In [1]: import numpy as np

In [2]: np.set_printoptions(precision=1, suppress=True, linewidth=200)

In [3]: m1 = np.load("layer16.npy")

In [4]: m1
Out[4]: 
array([[2, 0, 2, 3, 0, 2, 0, 3, 2, 1, 3, 0],
       [1, 0, 3, 2, 1, 1, 2, 1, 3, 0, 3, 1],
       [3, 0, 0, 0, 1, 2, 3, 1, 2, 1, 0, 1],
       [0, 3, 0, 3, 3, 3, 1, 3, 1, 3, 3, 2],
       [2, 0, 2, 2, 3, 2, 1, 0, 0, 1, 3, 0],
       [3, 1, 0, 1, 0, 3, 0, 3, 0, 3, 3, 2],
       [1, 1, 0, 1, 0, 0, 1, 3, 3, 0, 1, 2],
       [0, 2, 2, 0, 0, 3, 2, 0, 0, 2, 3, 0],
       [3, 0, 0, 3, 2, 1, 0, 3, 1, 1, 0, 1],
       [3, 2, 0, 2, 2, 1, 1, 3, 1, 2, 3, 2],
       [2, 0, 3, 0, 0, 2, 1, 1, 1, 2, 3, 3],
       [3, 2, 0, 2, 2, 1, 1, 3, 1, 2, 3, 2]])

In [5]: left, sigma, vt = np.linalg.svd(m1)

In [6]: np.argmax(sigma[:-1] / (sigma[1:] + 1e-6)) + 1
Out[6]: np.int64(11)

In [7]: sigma.round(1) + 0
Out[7]: array([19. ,  6.6,  5.7,  4.7,  4.3,  4.1,  2.9,  2.2,  1. ,  0.4,  0.2,  0. ])

In [8]: B = left[:, :11] @ np.diag(sigma[:11]) @ vt[:11]

In [9]: round(float(np.linalg.norm(m1 - B) / np.linalg.norm(m1)), 1)
Out[9]: 0.0

In [10]: round(float(np.abs(m1 - B).max()), 1)
Out[10]: 0.0

In [11]: np.linalg.matrix_rank(m1, rtol=0.05)
Out[11]: np.int64(9)

In [12]: B.round(1) + 0
Out[12]: 
array([[2., 0., 2., 3., 0., 2., 0., 3., 2., 1., 3., 0.],
       [1., 0., 3., 2., 1., 1., 2., 1., 3., 0., 3., 1.],
       [3., 0., 0., 0., 1., 2., 3., 1., 2., 1., 0., 1.],
       [0., 3., 0., 3., 3., 3., 1., 3., 1., 3., 3., 2.],
       [2., 0., 2., 2., 3., 2., 1., 0., 0., 1., 3., 0.],
       [3., 1., 0., 1., 0., 3., 0., 3., 0., 3., 3., 2.],
       [1., 1., 0., 1., 0., 0., 1., 3., 3., 0., 1., 2.],
       [0., 2., 2., 0., 0., 3., 2., 0., 0., 2., 3., 0.],
       [3., 0., 0., 3., 2., 1., 0., 3., 1., 1., 0., 1.],
       [3., 2., 0., 2., 2., 1., 1., 3., 1., 2., 3., 2.],
       [2., 0., 3., 0., 0., 2., 1., 1., 1., 2., 3., 3.],
       [3., 2., 0., 2., 2., 1., 1., 3., 1., 2., 3., 2.]])

In [13]: np.linalg.matrix_rank(B)
Out[13]: np.int64(11)

In [14]: mat = np.load("sample8.npy")

In [15]: mat
Out[15]: 
array([[ 1.,  2.,  2.,  0., -2., -5.,  7.,  3.],
       [ 2.,  1., -3., -3., -1., -1.,  6.,  7.],
       [ 3., -3.,  0., -3.,  1.,  8.,  9., -8.],
       [ 2.,  0.,  2.,  0.,  0.,  5.,  3.,  0.],
       [ 0., -2.,  3., -1.,  0.,  0., -8., -7.],
       [ 0.,  0.,  0.,  0.,  0.,  0.,  3.,  0.],
       [ 0.,  0.,  0.,  0.,  0.,  0.,  3.,  2.],
       [ 0.,  0.,  0.,  0.,  0.,  0.,  3.,  3.]])

In [16]: r = np.linalg.matrix_rank(mat)

In [17]: r
Out[17]: np.int64(7)

In [18]: null = np.linalg.svd(mat)[2][r:].T

In [19]: np.linalg.matrix_rank(mat.T @ mat), np.linalg.matrix_rank(mat @ mat.T)
Out[19]: (np.int64(7), np.int64(7))

In [20]: null.shape
Out[20]: (8, 1)

In [21]: np.round(mat @ null, 1) + 0
Out[21]: 
array([[0.],
       [0.],
       [0.],
       [0.],
       [0.],
       [0.],
       [0.],
       [0.]])

In [22]: np.round(null @ null.T, 1) + 0
Out[22]: 
array([[ 0.1,  0.1,  0. ,  0. ,  0.2,  0. ,  0. ,  0. ],
       [ 0.1,  0.1,  0. ,  0. ,  0.3,  0. ,  0. ,  0. ],
       [ 0. ,  0. ,  0. ,  0. ,  0.1,  0. ,  0. ,  0. ],
       [ 0. ,  0. ,  0. ,  0. , -0.1,  0. ,  0. ,  0. ],
       [ 0.2,  0.3,  0.1, -0.1,  0.8, -0.1,  0. ,  0. ],
       [ 0. ,  0. ,  0. ,  0. , -0.1,  0. ,  0. ,  0. ],
       [ 0. ,  0. ,  0. ,  0. ,  0. ,  0. ,  0. ,  0. ],
       [ 0. ,  0. ,  0. ,  0. ,  0. ,  0. ,  0. ,  0. ]])

In [23]: M, _ = np.linalg.qr(np.array([[0.5, -1.2, 0.9, -1.8, 0.0, 0.3],
    ...:     [-1.2, 1.0, 1.2, -0.1, 0.3, -0.1],
    ...:     [1.3, -0.6, -1.5, 0.3, -0.7, -0.6],
    ...:     [-0.4, -1.4, -0.4, 1.1, 0.4, 1.1],
    ...:     [-1.3, 0.9, 0.8, 1.3, -0.3, -0.4],
    ...:     [0.1, 0.0, -0.2, 1.1, -0.4, 0.1]]))

In [24]: M.round(1) + 0
Out[24]: 
array([[-0.2, -0.5,  0.8, -0.2, -0.3,  0. ],
       [ 0.5,  0.1,  0.2,  0.2, -0.1,  0.8],
       [-0.6,  0.1, -0.3, -0.1, -0.6,  0.4],
       [ 0.2, -0.9, -0.4,  0.1,  0. ,  0.1],
       [ 0.6,  0.1, -0.1, -0.4, -0.6, -0.3],
       [ 0. ,  0. , -0.1, -0.9,  0.4,  0.3]])

In [25]: vec = np.array([3, 4, 0, 3, 0, 5])

In [26]: y = M @ vec

In [27]: y
Out[27]: array([-2.9,  6.6,  0.4, -2. , -1. , -1.2])

In [28]: np.round(np.linalg.solve(M, y + M[:, 5]), 1) + 0
Out[28]: array([3., 4., 0., 3., 0., 6.])

In [29]: np.round(np.linalg.solve(M, 2 * y), 1) + 0
Out[29]: array([ 6.,  8.,  0.,  6.,  0., 10.])

In [30]: left, sigma, vt = np.linalg.svd(m1)

In [31]: vecs = vt[:(sigma > 1e-8).sum()]

In [32]: rng = np.random.default_rng(647)

In [33]: vec = m1[10] + 3 * m1[8] + rng.integers(2) * np.eye(12)[3]

In [34]: vec
Out[34]: array([11.,  0.,  3.,  9.,  6.,  5.,  1., 10.,  4.,  5.,  3.,  6.])

In [35]: np.round(np.linalg.norm(vec - vecs.T @ vecs @ vec), 1)
Out[35]: np.float64(0.0)

In [36]: np.round(vecs.T @ vecs, 1) + 0
Out[36]: 
array([[ 0.9, -0.1,  0. ,  0. ,  0. , -0.1,  0.1,  0.1, -0.1,  0. ,  0. ,  0. ],
       [-0.1,  0.8,  0. , -0.1,  0. , -0.1,  0.2,  0.2, -0.2,  0. ,  0. ,  0. ],
       [ 0. ,  0. ,  1. ,  0. ,  0. ,  0. ,  0. ,  0. ,  0. ,  0. ,  0. ,  0. ],
       [ 0. , -0.1,  0. ,  1. ,  0. ,  0. ,  0.1,  0.1, -0.1,  0. ,  0. ,  0. ],
       [ 0. ,  0. ,  0. ,  0. ,  1. ,  0. ,  0. , -0.1,  0. ,  0. ,  0. ,  0. ],
       [-0.1, -0.1,  0. ,  0. ,  0. ,  1. ,  0.1,  0.1, -0.1,  0. ,  0. ,  0. ],
       [ 0.1,  0.2,  0. ,  0.1,  0. ,  0.1,  0.8, -0.2,  0.2,  0. ,  0. ,  0. ],
       [ 0.1,  0.2,  0. ,  0.1, -0.1,  0.1, -0.2,  0.7,  0.2,  0. , -0.1,  0.1],
       [-0.1, -0.2,  0. , -0.1,  0. , -0.1,  0.2,  0.2,  0.9,  0. ,  0. ,  0. ],
       [ 0. ,  0. ,  0. ,  0. ,  0. ,  0. ,  0. ,  0. ,  0. ,  1. ,  0. ,  0. ],
       [ 0. ,  0. ,  0. ,  0. ,  0. ,  0. ,  0. , -0.1,  0. ,  0. ,  1. ,  0. ],
       [ 0. ,  0. ,  0. ,  0. ,  0. ,  0. ,  0. ,  0.1,  0. ,  0. ,  0. ,  1. ]])

In [37]: np.allclose(vecs.T @ vecs @ vec, vec)
Out[37]: True

In [38]: np.linalg.matrix_rank(np.vstack([m1, vec]))
Out[38]: np.int64(11)

In [39]: round(np.trace(M), 1)
Out[39]: np.float64(-0.7)

In [40]: np.round((M + M.T) / 2, 1) + 0
Out[40]: 
array([[-0.2,  0. ,  0.1,  0. ,  0.2,  0. ],
       [ 0. ,  0.1,  0.2, -0.3,  0. ,  0.4],
       [ 0.1,  0.2, -0.3, -0.3, -0.4,  0.2],
       [ 0. , -0.3, -0.3,  0.1, -0.2, -0.4],
       [ 0.2,  0. , -0.4, -0.2, -0.6,  0. ],
       [ 0. ,  0.4,  0.2, -0.4,  0. ,  0.3]])

In [41]: np.linalg.determinant(M)
AttributeError: module 'numpy.linalg' has no attribute 'determinant'


In [42]: np.sort(np.abs(np.linalg.eigvals(M)))
Out[42]: array([1., 1., 1., 1., 1., 1.])

In [43]: idx = rng.permutation(6)

In [44]: idx
Out[44]: array([2, 1, 0, 4, 3, 5])

In [45]: B = M[idx][:, idx]

In [46]: np.diag(B)
Out[46]: array([-0.3,  0.1, -0.2, -0.6,  0.1,  0.3])

In [47]: B.round(1) + 0
Out[47]: 
array([[-0.3,  0.1, -0.6, -0.6, -0.1,  0.4],
       [ 0.2,  0.1,  0.5, -0.1,  0.2,  0.8],
       [ 0.8, -0.5, -0.2, -0.3, -0.2,  0. ],
       [-0.1,  0.1,  0.6, -0.6, -0.4, -0.3],
       [-0.4, -0.9,  0.2,  0. ,  0.1,  0.1],
       [-0.1,  0. ,  0. ,  0.4, -0.9,  0.3]])

In [48]: np.allclose(B, M)
Out[48]: False
